% python3 -q
>>> import numpy as np
>>> import numpy.linalg as la
>>> np.set_printoptions(precision=4, suppress=True, linewidth=140, floatmode="fixed")
>>> X = np.loadtxt("mat.csv", delimiter=",")
>>> X
array([[ 1.0000, -1.0000, -1.0000,  1.0000,  1.0000, -1.0000, -1.0000,  1.0000],
       [ 1.0000,  1.0000,  1.0000,  1.0000, -1.0000, -1.0000, -1.0000, -1.0000],
       [ 1.0000, -1.0000,  1.0000, -1.0000,  1.0000, -1.0000,  1.0000, -1.0000]])
>>> W1 = np.array([[-5, 4, 0, 0, -1, -5],
...     [-5, 5, -3, -5, 2, -3],
...     [4, 5, 4, 5, 1, -3],
...     [3, 1, -5, -1, -4, -5],
...     [4, 4, -2, -3, 5, -1],
...     [5, -2, -5, -1, -4, -2],
...     [0, -5, 1, 1, -2, 4],
...     [-2, -4, 1, 3, 3, -3]])
>>> c = np.array([2, 0, -3, -1, -1, 3])
>>> act = np.maximum(X @ W1 + c, 0)
>>> (act > 0).astype(int)
array([[0, 1, 0, 0, 1, 0],
       [0, 1, 0, 0, 0, 0],
       [1, 1, 1, 1, 1, 1]])
>>> act
array([[ 0.0000,  2.0000,  0.0000,  0.0000,  5.0000,  0.0000],
       [ 0.0000, 22.0000,  0.0000,  0.0000,  0.0000,  0.0000],
       [ 4.0000,  8.0000, 12.0000,  6.0000,  5.0000, 11.0000]])
>>> (act > 0).mean(axis=0)
array([0.3333, 1.0000, 0.3333, 0.3333, 0.6667, 0.3333])
>>> W2 = np.array([[4, 4, 2], [3, 0, 2], [1, 4, 0], [0, 2, 5], [3, 1, 0], [1, 4, 3]])
>>> W1 @ W2
array([[-16, -41, -17],
       [ -5, -52, -34],
       [ 35,  31,  34],
       [ -7, -34, -12],
       [ 40,   3,  -2],
       [ -5, -14,  -5],
       [-16,  20,   7],
       [-13,  -7,  -6]])
>>> round(la.norm(X), 4)
np.float64(4.899)
>>> X.mean(axis=0)
array([ 1.0000, -0.3333,  0.3333,  0.3333,  0.3333, -1.0000, -0.3333, -0.3333])
>>> X.sum(axis=1)
array([0.0000, 0.0000, 0.0000])
>>> np.abs(X).max()
np.float64(1.0)
>>> np.count_nonzero(X)
np.int64(24)
>>> X.sum(axis=0)
array([ 3.0000, -1.0000,  1.0000,  1.0000,  1.0000, -3.0000, -1.0000, -1.0000])
>>> Y = X / la.norm(X, axis=1, keepdims=True)
>>> cov = Y @ Y.T
>>> (cov - 2 * np.eye(3)).round(6).argmax(axis=1)
array([1, 0, 0])
>>> la.norm(Y, axis=1)
array([1.0000, 1.0000, 1.0000])
>>> cov[2].round(4) + 0
array([0.0000, 0.0000, 1.0000])
>>> (np.abs(cov) > 0.9).astype(int)
array([[1, 0, 0],
       [0, 1, 0],
       [0, 0, 1]])
>>> t = np.radians(72)
>>> R = np.eye(8)
>>> R[3, 3] = R[1, 1] = np.cos(t)
>>> R[3, 1], R[1, 3] = -np.sin(t), np.sin(t)
>>> R
array([[ 1.0000,  0.0000,  0.0000,  0.0000,  0.0000,  0.0000,  0.0000,  0.0000],
       [ 0.0000,  0.3090,  0.0000,  0.9511,  0.0000,  0.0000,  0.0000,  0.0000],
       [ 0.0000,  0.0000,  1.0000,  0.0000,  0.0000,  0.0000,  0.0000,  0.0000],
       [ 0.0000, -0.9511,  0.0000,  0.3090,  0.0000,  0.0000,  0.0000,  0.0000],
       [ 0.0000,  0.0000,  0.0000,  0.0000,  1.0000,  0.0000,  0.0000,  0.0000],
       [ 0.0000,  0.0000,  0.0000,  0.0000,  0.0000,  1.0000,  0.0000,  0.0000],
       [ 0.0000,  0.0000,  0.0000,  0.0000,  0.0000,  0.0000,  1.0000,  0.0000],
       [ 0.0000,  0.0000,  0.0000,  0.0000,  0.0000,  0.0000,  0.0000,  1.0000]])
>>> Y = X @ R.T
>>> la.svd(X, compute_uv=False), la.svd(Y, compute_uv=False)
(array([2.8284, 2.8284, 2.8284]), array([2.8284, 2.8284, 2.8284]))
